% python3 -q
>>> import numpy as np
>>> from numpy import linalg as LA
>>> np.set_printoptions(precision=2, suppress=True, linewidth=160, floatmode="fixed")
>>> feats = np.load("arr.npy")
>>> feats
array([[ 0,  2,  1,  0,  2,  2,  1],
       [ 2,  1,  2,  2,  0,  0,  0],
       [ 2,  0,  1,  2,  0,  1,  0],
       [ 2,  0,  0,  2,  2,  1,  2],
       [ 2,  2,  0,  0,  0,  0,  0],
       [ 0,  0,  2,  2,  2,  2,  1],
       [ 2,  1,  2,  1,  1,  1,  0],
       [-4,  0, -3, -4,  2,  2,  1]])
>>> print(feats.shape)
(8, 7)
>>> feats - feats[0]
array([[ 0,  0,  0,  0,  0,  0,  0],
       [ 2, -1,  1,  2, -2, -2, -1],
       [ 2, -2,  0,  2, -2, -1, -1],
       [ 2, -2, -1,  2,  0, -1,  1],
       [ 2,  0, -1,  0, -2, -2, -1],
       [ 0, -2,  1,  2,  0,  0,  0],
       [ 2, -1,  1,  1, -1, -1, -1],
       [-4, -2, -4, -4,  0,  0,  0]])
>>> np.count_nonzero(feats)
np.int64(37)
>>> feats.mean(axis=0)
array([0.75, 0.75, 0.62, 0.62, 1.12, 1.12, 0.62])
>>> x0 = np.array([1, 1, -1, 2, 2, -2, 0])
>>> y = feats @ x0
>>> print(np.round(LA.pinv(feats) @ feats, 2) + 0)
[[1.00 0.00 0.00 0.00 0.00 0.00 0.00]
 [0.00 1.00 0.00 0.00 0.00 0.00 0.00]
 [0.00 0.00 1.00 0.00 0.00 0.00 0.00]
 [0.00 0.00 0.00 1.00 0.00 0.00 0.00]
 [0.00 0.00 0.00 0.00 1.00 0.00 0.00]
 [0.00 0.00 0.00 0.00 0.00 1.00 0.00]
 [0.00 0.00 0.00 0.00 0.00 0.00 1.00]]
>>> print(y)
[ 1  5  3  8  4  2  3 -9]
>>> np.round(LA.lstsq(feats, y)[0], 2) + 0
array([ 1.00,  1.00, -1.00,  2.00,  2.00, -2.00,  0.00])
>>> rng = np.random.default_rng(2081)
>>> y = y + 0.3 * rng.normal(size=8)
>>> y
array([ 1.27,  5.24,  2.87,  8.05,  3.87,  1.44,  3.41, -8.98])
>>> beta, *_ = LA.lstsq(feats, y)
>>> np.round(feats.T @ (y - feats @ beta), 2) + 0
array([0.00, 0.00, 0.00, 0.00, 0.00, 0.00, 0.00])
>>> [round(float(LA.norm(LA.solve(feats.T @ feats + lam * np.eye(7), feats.T @ y))), 2) for lam in (0, 1, 10, 100)]
[4.65, 2.43, 1.53, 0.69]
>>> np.round(LA.norm(y - feats @ beta), 2)
np.float64(0.1)
>>> beta.round()
array([ 2.00,  0.00,  1.00, -0.00, -1.00, -1.00,  4.00])
>>> P = feats @ LA.solve(feats.T @ feats, feats.T)
>>> np.round(P @ feats[:, 4], 2) + 0
array([2.00, 0.00, 0.00, 2.00, 0.00, 2.00, 1.00, 2.00])
>>> print(P.round(2) + 0)
[[ 0.83  0.33  0.00  0.00  0.00  0.00  0.00  0.17]
 [ 0.33  0.33  0.00  0.00  0.00  0.00  0.00 -0.33]
 [ 0.00  0.00  1.00  0.00  0.00  0.00  0.00  0.00]
 [ 0.00  0.00  0.00  1.00  0.00  0.00  0.00  0.00]
 [ 0.00  0.00  0.00  0.00  1.00  0.00  0.00  0.00]
 [ 0.00  0.00  0.00  0.00  0.00  1.00  0.00  0.00]
 [ 0.00  0.00  0.00  0.00  0.00  0.00  1.00  0.00]
 [ 0.17 -0.33  0.00  0.00  0.00  0.00  0.00  0.83]]
>>> np.round(LA.eigvalsh(P), 2) + 0
array([0.00, 1.00, 1.00, 1.00, 1.00, 1.00, 1.00, 1.00])
>>> x0 = np.array([2, -2, -3, 3, 2, 1, 2])
>>> h1 = np.maximum(feats @ x0, 0)
>>> np.maximum(feats @ (3 * x0), 0)
array([ 3,  6, 24, 57,  0, 24,  6,  0])
>>> feats.T @ h1
array([62,  6, 33, 76, 58, 47, 47])
>>> np.flatnonzero(h1 > 1e-9)
array([0, 1, 2, 3, 5, 6])
>>> A2 = np.array([[5, 4, -2], [-2, 5, 1], [2, -5, 2]])
>>> Z = np.array([[2, 2, 3, 3], [1, 2, 1, 2], [0, 2, 1, 2], [0, 0, 1, 0]])
>>> M = np.block([[A2, np.zeros((3, 4))], [np.zeros((4, 3)), Z]])
>>> M
array([[ 5.00,  4.00, -2.00,  0.00,  0.00,  0.00,  0.00],
       [-2.00,  5.00,  1.00,  0.00,  0.00,  0.00,  0.00],
       [ 2.00, -5.00,  2.00,  0.00,  0.00,  0.00,  0.00],
       [ 0.00,  0.00,  0.00,  2.00,  2.00,  3.00,  3.00],
       [ 0.00,  0.00,  0.00,  1.00,  2.00,  1.00,  2.00],
       [ 0.00,  0.00,  0.00,  0.00,  2.00,  1.00,  2.00],
       [ 0.00,  0.00,  0.00,  0.00,  0.00,  1.00,  0.00]])
>>> left, sig, Vh = LA.svd(M, full_matrices=False)
>>> np.abs(left[:, 0]).round(6).argmax()
np.int64(2)
>>> sig / sig[0]
array([1.00, 0.79, 0.71, 0.24, 0.19, 0.10, 0.03])
>>> np.round(Vh @ Vh.T, 2) + 0
array([[1.00, 0.00, 0.00, 0.00, 0.00, 0.00, 0.00],
       [0.00, 1.00, 0.00, 0.00, 0.00, 0.00, 0.00],
       [0.00, 0.00, 1.00, 0.00, 0.00, 0.00, 0.00],
       [0.00, 0.00, 0.00, 1.00, 0.00, 0.00, 0.00],
       [0.00, 0.00, 0.00, 0.00, 1.00, 0.00, 0.00],
       [0.00, 0.00, 0.00, 0.00, 0.00, 1.00, 0.00],
       [0.00, 0.00, 0.00, 0.00, 0.00, 0.00, 1.00]])
